>>> import numpy as np
>>> np.set_printoptions(suppress=True, linewidth=200)
>>> W0 = np.load("out16.npy")
>>> print(W0)
[[2 0 0 0 0 0 0 0]
 [1 0 0 0 0 0 0 0]
 [0 0 1 0 0 0 0 0]
 [2 2 0 2 0 0 0 0]
 [1 1 0 0 0 0 0 0]
 [0 2 2 2 0 1 0 0]
 [2 0 0 2 1 1 2 0]
 [0 1 2 0 0 2 1 0]]
>>> print(np.argsort(-np.linalg.norm(W0, axis=0).round(6), kind="stable")[:3])
[0 3 1]
>>> print(np.linalg.matrix_rank(W0, rtol=0.1))
5
>>> print(round(float(np.linalg.norm(W0, 2) / np.linalg.norm(W0)), 2))
0.75
>>> print(np.linalg.matrix_rank(W0 - W0[0, 0] * np.eye(8)))
7
>>> print([int(np.linalg.matrix_rank(np.linalg.matrix_power(W0, p))) for p in range(1, 9)])
[7, 6, 5, 5, 5, 5, 5, 5]
>>> rank = np.linalg.matrix_rank(W0)
>>> print(rank)
7
>>> N = np.linalg.svd(W0)[2][rank:].T
>>> print(N[:, 0] / N[np.abs(N[:, 0]).round(6).argmax(), 0])
[0. 0. 0. 0. 0. 0. 0. 1.]
>>> print(N @ N.T)
[[0. 0. 0. 0. 0. 0. 0. 0.]
 [0. 0. 0. 0. 0. 0. 0. 0.]
 [0. 0. 0. 0. 0. 0. 0. 0.]
 [0. 0. 0. 0. 0. 0. 0. 0.]
 [0. 0. 0. 0. 0. 0. 0. 0.]
 [0. 0. 0. 0. 0. 0. 0. 0.]
 [0. 0. 0. 0. 0. 0. 0. 0.]
 [0. 0. 0. 0. 0. 0. 0. 1.]]
>>> print(np.allclose(W0 @ N, 0))
True
>>> print([int(np.linalg.matrix_rank(W0[:i])) for i in range(1, len(W0) + 1)])
[1, 1, 2, 3, 4, 5, 6, 7]
>>> Uu, sv, Vh = np.linalg.svd(W0)
>>> evecs = Vh[:(sv > 1e-8).sum()]
>>> rng = np.random.default_rng(3415)
>>> x = W0[2] + 3 * W0[1] + rng.integers(2) * np.eye(8)[3]
>>> print(x)
[3. 0. 1. 0. 0. 0. 0. 0.]
>>> print(np.round(evecs.T @ evecs, 2) + 0)
[[1. 0. 0. 0. 0. 0. 0. 0.]
 [0. 1. 0. 0. 0. 0. 0. 0.]
 [0. 0. 1. 0. 0. 0. 0. 0.]
 [0. 0. 0. 1. 0. 0. 0. 0.]
 [0. 0. 0. 0. 1. 0. 0. 0.]
 [0. 0. 0. 0. 0. 1. 0. 0.]
 [0. 0. 0. 0. 0. 0. 1. 0.]
 [0. 0. 0. 0. 0. 0. 0. 0.]]
>>> print(np.allclose(evecs.T @ evecs @ x, x))
True
>>> print(round(np.linalg.norm(x - evecs.T @ evecs @ x), 2))
0.0
>>> print(np.round(np.diag(evecs.T @ evecs), 2))
[1. 1. 1. 1. 1. 1. 1. 0.]
>>> feats = np.array([[0, -1, -1, -1],
...     [-1, 2, 2, 2],
...     [-2, 2, -1, 0],
...     [-1, -1, -1, 1],
...     [1, -2, 1, 1],
...     [1, -1, 0, -2],
...     [1, 2, -2, -1],
...     [-1, 2, 0, -1]])
>>> feats[1] = feats[6]
>>> print(feats)
[[ 0 -1 -1 -1]
 [ 1  2 -2 -1]
 [-2  2 -1  0]
 [-1 -1 -1  1]
 [ 1 -2  1  1]
 [ 1 -1  0 -2]
 [ 1  2 -2 -1]
 [-1  2  0 -1]]
>>> P = feats @ np.linalg.solve(feats.T @ feats, feats.T)
>>> print(np.round(np.diag(P), 2))
[0.5  0.49 0.5  0.62 0.31 0.66 0.49 0.43]
>>> print(np.allclose(P @ P, P))
True
>>> print(np.round(np.linalg.eigvalsh(P), 2) + 0)
[0. 0. 0. 0. 1. 1. 1. 1.]
>>> x = np.array([-1, -3, 0, -2])
>>> target = feats @ x
>>> print(np.round(np.linalg.lstsq(feats, target)[0], 2) + 0)
[-1. -3.  0. -2.]
>>> print(np.round(np.linalg.solve(feats.T @ feats, feats.T @ target), 2) + 0)
[-1. -3.  0. -2.]
>>> print(target)
[ 5 -5 -4  2  3  6 -5 -3]
>>> target = target + 0.05 * rng.normal(size=8)
>>> print(target.round(2))
[ 4.95 -5.01 -4.04  1.98  2.94  5.95 -5.06 -2.94]
>>> beta, *_ = np.linalg.lstsq(feats, target)
>>> print(beta.round(2))
[-1.01 -2.98  0.03 -2.  ]
>>> print(beta.round())
[-1. -3.  0. -2.]
>>> print([round(float(np.linalg.norm(np.linalg.solve(feats.T @ feats + lam * np.eye(4), feats.T @ target))), 2) for lam in (0, 1, 10, 100)])
[3.73, 3.19, 1.71, 0.45]
>>> print(np.round(feats.T @ (target - feats @ beta), 2) + 0)
[0. 0. 0. 0.]
>>> print(round(float(np.linalg.norm(target - feats @ beta)), 2))
0.09
>>> K = np.loadtxt("arr.csv", delimiter=",")
>>> print(K)
[[1.05 0.   0.   0.   0.   1.   2.   1.   0.   1.  ]
 [0.   0.05 2.   0.   2.   0.   0.   0.   2.   1.  ]
 [1.   1.   0.05 1.   0.   2.   1.   2.   2.   1.  ]
 [2.   2.   2.   0.05 1.   0.   0.   0.   0.   2.  ]
 [2.   1.   0.   2.   2.05 1.   0.   2.   0.   0.  ]
 [1.   2.   0.   0.   1.   0.05 2.   1.   2.   0.  ]
 [1.   1.   2.   0.   0.   0.   2.05 0.   0.   2.  ]
 [1.   0.   0.   2.   0.   0.   1.   1.05 0.   0.  ]
 [0.   0.   0.   1.   0.   2.   2.   1.   0.05 1.  ]
 [1.   0.   0.   0.   0.   1.   2.   1.   0.   1.05]]
>>> t = np.radians(30)
>>> R = np.eye(10)
>>> R[8, 8] = R[7, 7] = np.cos(t)
>>> R[8, 7], R[7, 8] = -np.sin(t), np.sin(t)
>>> print(R.round(2))
[[ 1.    0.    0.    0.    0.    0.    0.    0.    0.    0.  ]
 [ 0.    1.    0.    0.    0.    0.    0.    0.    0.    0.  ]
 [ 0.    0.    1.    0.    0.    0.    0.    0.    0.    0.  ]
 [ 0.    0.    0.    1.    0.    0.    0.    0.    0.    0.  ]
 [ 0.    0.    0.    0.    1.    0.    0.    0.    0.    0.  ]
 [ 0.    0.    0.    0.    0.    1.    0.    0.    0.    0.  ]
 [ 0.    0.    0.    0.    0.    0.    1.    0.    0.    0.  ]
 [ 0.    0.    0.    0.    0.    0.    0.    0.87  0.5   0.  ]
 [ 0.    0.    0.    0.    0.    0.    0.   -0.5   0.87  0.  ]
 [ 0.    0.    0.    0.    0.    0.    0.    0.    0.    1.  ]]
>>> B = K @ R.T
>>> print(np.allclose(K @ K.T, B @ B.T))
True
>>> print(np.round(np.abs(B - K).max(axis=0), 2))
[0.   0.   0.   0.   0.   0.   0.   1.   1.27 0.  ]
>>> idx = rng.permutation(10)
>>> B = K[:, idx] * rng.choice([-1, 1], 10)
>>> print(B)
[[-1.05  0.    0.    0.    0.   -1.    0.   -1.   -1.    2.  ]
 [-0.    2.    0.05  0.    2.   -0.    2.   -0.   -1.    0.  ]
 [-1.    0.05  1.    1.    2.   -2.    0.   -2.   -1.    1.  ]
 [-2.    2.    2.    0.05  0.   -0.    1.   -0.   -2.    0.  ]
 [-2.    0.    1.    2.    0.   -2.    2.05 -1.   -0.    0.  ]
 [-1.    0.    2.    0.    2.   -1.    1.   -0.05 -0.    2.  ]
 [-1.    2.    1.    0.    0.   -0.    0.   -0.   -2.    2.05]
 [-1.    0.    0.    2.    0.   -1.05  0.   -0.   -0.    1.  ]
 [-0.    0.    0.    1.    0.05 -1.    0.   -2.   -1.    2.  ]
 [-1.    0.    0.    0.    0.   -1.    0.   -1.   -1.05  2.  ]]
>>> Uu, _, Vh = np.linalg.svd(K.T @ B)
>>> print(idx)
[0 2 1 3 8 7 4 5 9 6]
>>> print(np.round((B + B.T) / 2, 2))
[[-1.05  0.   -0.5  -1.   -1.   -1.   -0.5  -1.   -0.5   0.5 ]
 [ 0.    2.    0.05  1.    1.    0.    2.    0.   -0.5   0.  ]
 [-0.5   0.05  1.    1.5   1.5   0.    0.5  -1.   -0.5   0.5 ]
 [-1.    1.    1.5   0.05  1.    0.    0.5   1.   -0.5   0.  ]
 [-1.    1.    1.5   1.    0.    0.    1.02 -0.5   0.02  0.  ]
 [-1.    0.    0.    0.    0.   -1.    0.5  -0.55 -0.5   0.5 ]
 [-0.5   2.    0.5   0.5   1.02  0.5   0.    0.   -1.    1.02]
 [-1.    0.   -1.    1.   -0.5  -0.55  0.   -0.   -1.    0.  ]
 [-0.5  -0.5  -0.5  -0.5   0.02 -0.5  -1.   -1.   -1.    0.48]
 [ 0.5   0.    0.5   0.    0.    0.5   1.02  0.    0.48  2.  ]]
>>> print(np.allclose(B, B.T))
False
>>> print(np.round(np.abs(np.linalg.eigvals(B)).max(), 2))
4.23
>>> print(np.round(np.linalg.det(B), 2))
-28.82
>>> X = np.loadtxt("layer13.csv", delimiter=",")
>>> print(X)
[[2. 2. 0. 0. 0. 1. 0.]
 [0. 1. 4. 0. 2. 1. 1.]
 [1. 2. 4. 1. 0. 0. 1.]
 [1. 2. 8. 2. 1. 2. 2.]
 [1. 0. 8. 2. 1. 1. 2.]
 [2. 2. 0. 1. 1. 2. 0.]
 [0. 1. 0. 2. 2. 0. 0.]]
>>> print((X - X.T) / 2)
[[ 0.   1.  -0.5 -0.5 -0.5 -0.5  0. ]
 [-1.   0.   1.  -1.   1.  -0.5  0. ]
 [ 0.5 -1.   0.  -3.5 -4.   0.   0.5]
 [ 0.5  1.   3.5  0.  -0.5  0.5  0. ]
 [ 0.5 -1.   4.   0.5  0.   0.   0. ]
 [ 0.5  0.5  0.  -0.5  0.   0.   0. ]
 [ 0.   0.  -0.5  0.   0.   0.   0. ]]
>>> print((X + X.T) / 2)
[[2.  1.  0.5 0.5 0.5 1.5 0. ]
 [1.  1.  3.  1.  1.  1.5 1. ]
 [0.5 3.  4.  4.5 4.  0.  0.5]
 [0.5 1.  4.5 2.  1.5 1.5 2. ]
 [0.5 1.  4.  1.5 1.  1.  2. ]
 [1.5 1.5 0.  1.5 1.  2.  0. ]
 [0.  1.  0.5 2.  2.  0.  0. ]]
>>> print(np.round(np.sort(np.abs(np.linalg.eigvals(X))), 2) + 0)
[0.   1.02 1.63 1.82 1.82 2.91 9.61]
>>> B = X / np.linalg.norm(X, axis=1, keepdims=True)
>>> G = B @ B.T
>>> print(np.round(np.linalg.norm(B, axis=1), 2))
[1. 1. 1. 1. 1. 1. 1.]
>>> print(np.round(np.degrees(np.arccos(np.clip(G[2, 0], -1, 1))), 2))
65.35
>>> print((G - 2 * np.eye(7)).round(6).argmax(axis=1))
[5 3 3 4 3 0 5]
>>> print((np.abs(G) > 0.9).astype(int))
[[1 0 0 0 0 0 0]
 [0 1 0 1 0 0 0]
 [0 0 1 1 0 0 0]
 [0 1 1 1 1 0 0]
 [0 0 0 1 1 0 0]
 [0 0 0 0 0 1 0]
 [0 0 0 0 0 0 1]]
>>> print(round(float(np.linalg.norm(X, 2) / np.linalg.norm(X)), 2))
0.92
>>> print(np.argsort(-np.linalg.norm(X, axis=0).round(6), kind="stable")[:3])
[2 1 3]
>>> print(np.allclose(X[:-1].T @ np.linalg.lstsq(X[:-1].T, X[-1])[0], X[-1]))
True
>>> print(np.abs(np.diag(np.linalg.qr(X)[1])) > 1e-9)
[ True  True  True  True  True  True False]
>>> print(np.unique(X.round(6), axis=0).shape)
(7, 7)
>>> print(np.round(X @ np.linalg.pinv(X) @ X, 2) + 0)
[[2. 2. 0. 0. 0. 1. 0.]
 [0. 1. 4. 0. 2. 1. 1.]
 [1. 2. 4. 1. 0. 0. 1.]
 [1. 2. 8. 2. 1. 2. 2.]
 [1. 0. 8. 2. 1. 1. 2.]
 [2. 2. 0. 1. 1. 2. 0.]
 [0. 1. 0. 2. 2. 0. 0.]]
>>> print(np.round(np.trace(np.linalg.pinv(X) @ X), 2))
6.0
>>> Uu, sv, Vh = np.linalg.svd(X)
>>> evecs = Vh[:(sv > 1e-8).sum()]
>>> x = X[5] + 2 * X[3] + rng.integers(2) * np.eye(7)[6]
>>> print(x)
[ 4.  6. 16.  5.  3.  6.  4.]
>>> print(np.linalg.matrix_rank(np.vstack([X, x])))
6
>>> print(np.round(np.diag(evecs.T @ evecs), 2))
[1.   1.   0.94 1.   1.   1.   0.06]
>>> data = np.loadtxt("data.csv", delimiter=",")
>>> print(data.round(2))
[[ 0.12  0.1  -0.19 -0.51  0.83 -0.11]
 [ 0.1   0.3  -0.55  0.26 -0.05 -0.2 ]
 [-0.19 -0.55  1.71 -0.13 -0.06 -0.28]
 [-0.51  0.26 -0.13  0.68  0.51  0.01]
 [ 0.83 -0.05 -0.06  0.51  0.27  0.14]
 [-0.11 -0.2  -0.28  0.01  0.14  0.93]]
>>> rank = np.linalg.matrix_rank(data)
>>> print(rank)
5
>>> N = np.linalg.svd(data)[2][rank:].T
>>> print(np.round(N[:, 0] / N[np.abs(N[:, 0]).round(6).argmax(), 0], 2))
[ 0.14  1.    0.38 -0.14 -0.09  0.36]
>>> print(np.round(data @ N, 2) + 0)
[[0.]
 [0.]
 [0.]
 [0.]
 [0.]
 [0.]]
>>> print(N.shape)
(6, 1)
>>> W2 = np.sign(np.array([[-9, -8, 1, -4], [5, 2, -8, 7], [0, -8, -6, 4], [-7, -2, -3, -7]]))
>>> B = (np.tril(W2, -1) + np.eye(4)) @ (np.triu(W2, 1) + np.eye(4))
>>> ev = np.array([2, 2, 2, 2])
>>> J = np.rint(B * ev @ np.linalg.inv(B)) + 0
>>> print(J)
[[2. 0. 0. 0.]
 [0. 2. 0. 0.]
 [0. 0. 2. 0.]
 [0. 0. 0. 2.]]
>>> r0 = np.array([-1, -4, 1, -1])
>>> B = J + np.outer(r0, np.eye(4)[0])
>>> print(np.linalg.matrix_rank(np.linalg.inv(B) - np.linalg.inv(J), tol=1e-8))
1
>>> print(round(np.linalg.det(B) / np.linalg.det(J), 2), round(float(1 + np.linalg.solve(J, r0)[0]), 2))
0.5 0.5
>>> x = np.ones(4)
>>> for _ in range(5):
...     x = J @ x
...     x /= np.linalg.norm(x)
...     print(round(x @ J @ x, 2))
... 
2.0
2.0
2.0
2.0
2.0
>>> print(x)
[0.5 0.5 0.5 0.5]
>>> print(round(np.linalg.eigvalsh(J)[-1], 2))
2.0
>>> idx = rng.permutation(4)
>>> print(idx)
[2 3 1 0]
>>> B = J[idx][:, idx]
>>> print(round(np.linalg.det(B), 2), round(np.linalg.det(J[idx]), 2))
16.0 -16.0
>>> print(np.trace(B))
8.0
>>> print(np.round(np.sort(np.abs(np.linalg.eigvals(B))), 2))
[2. 2. 2. 2.]
>>> ev, evecs = np.linalg.eigh(J)
>>> print((ev > 1e-8).sum(), (ev < -1e-8).sum())
4 0
>>> print(np.unique(ev.round(6) + 0, return_counts=True)[1])
[4]
>>> print(np.round(np.linalg.eigvalsh(J @ J), 2))
[4. 4. 4. 4.]
>>> print(evecs.T @ J @ evecs)
[[2. 0. 0. 0.]
 [0. 2. 0. 0.]
 [0. 0. 2. 0.]
 [0. 0. 0. 2.]]
>>> print(np.round(np.linalg.eigvalsh(J + -2 * np.eye(4)), 2))
[0. 0. 0. 0.]
>>> print(np.round(np.linalg.svd(J, compute_uv=False), 2))
[2. 2. 2. 2.]
>>> print(J @ J.T)
[[4. 0. 0. 0.]
 [0. 4. 0. 0.]
 [0. 0. 4. 0.]
 [0. 0. 0. 4.]]
